$ python3 -q
>>> import numpy as np
>>> from numpy import linalg as LA
>>> np.set_printoptions(suppress=True, linewidth=140)
>>> tidy = lambda a: np.round(a, 2) + 0
>>> W0 = np.load("data.npy")
>>> print(W0)
[[1.   0.   0.  ]
 [0.   1.   0.  ]
 [0.33 0.17 0.5 ]]
>>> tidy(LA.eigvals(W0).sum().real)
np.float64(2.5)
>>> print(tidy(LA.eigvals(W0)))
[0.5 1.  1. ]
>>> np.kron(np.eye(2, dtype=int), W0)
array([[1.  , 0.  , 0.  , 0.  , 0.  , 0.  ],
       [0.  , 1.  , 0.  , 0.  , 0.  , 0.  ],
       [0.33, 0.17, 0.5 , 0.  , 0.  , 0.  ],
       [0.  , 0.  , 0.  , 1.  , 0.  , 0.  ],
       [0.  , 0.  , 0.  , 0.  , 1.  , 0.  ],
       [0.  , 0.  , 0.  , 0.33, 0.17, 0.5 ]])
>>> tidy(LA.det(2 * W0)), tidy(LA.det(W0))
(np.float64(4.0), np.float64(0.5))
>>> np.poly(W0)
array([ 1. , -2.5,  2. , -0.5])
>>> rng = np.random.default_rng(51)
>>> idx = rng.permutation(3)
>>> idx
array([1, 2, 0])
>>> out = W0[idx][:, idx]
>>> np.diag(out)
array([1. , 0.5, 1. ])
>>> x0 = np.array([0, 0, 3])
>>> target = W0 @ x0
>>> target
array([0. , 0. , 1.5])
>>> tidy(LA.solve(W0.T, W0[2]))
array([0., 0., 1.])
>>> tidy(LA.solve(W0, W0[:, 2]))
array([0., 0., 1.])
>>> W1 = np.array([[2, 1, 3, 3], [3, 2, 3, 1], [0, 1, 2, 2]])
>>> c = np.array([9, 6, 1, 0])
>>> act = np.maximum(W0 @ W1 + c, 0)
>>> print((act > 0).astype(int))
[[1 1 1 1]
 [1 1 1 1]
 [1 1 1 1]]
>>> LA.matrix_rank(act)
np.int64(3)
>>> W2 = np.array([[-2, -3], [3, 2], [3, 3], [-3, 1]])
>>> tidy(act @ W2)
array([[ 2.  , -4.  ],
       [ 9.  , -7.  ],
       [ 5.19, -3.51]])
>>> arr = np.loadtxt("w.csv", delimiter=",")
>>> print(arr)
[[-2.95 -6.    6.  ]
 [-8.    1.05 -8.  ]
 [-3.   -6.    6.05]]
>>> ev, vecs = LA.eig(arr)
>>> tidy(np.prod(ev))
np.float64(-4.64)
>>> tidy(arr @ vecs[:, 0] - ev[0] * vecs[:, 0])
array([0., 0., 0.])
>>> tidy(np.sort(LA.eigvals(arr.T)))
array([-7.8 ,  0.05, 11.9 ])
>>> tidy(W0 @ W0)
array([[1.  , 0.  , 0.  ],
       [0.  , 1.  , 0.  ],
       [0.5 , 0.26, 0.25]])
>>> np.prod(np.diag(W0)), tidy(LA.det(W0))
(np.float64(0.5), np.float64(0.5))
>>> print([int(LA.matrix_rank(LA.matrix_power(W0, p))) for p in range(1, 4)])
[3, 3, 3]
>>> print(LA.matrix_rank(W0 - W0[0, 0] * np.eye(3)))
1
>>> tidy(LA.matrix_power(W0 - np.diag(np.diag(W0)), 3))
array([[0., 0., 0.],
       [0., 0., 0.],
       [0., 0., 0.]])
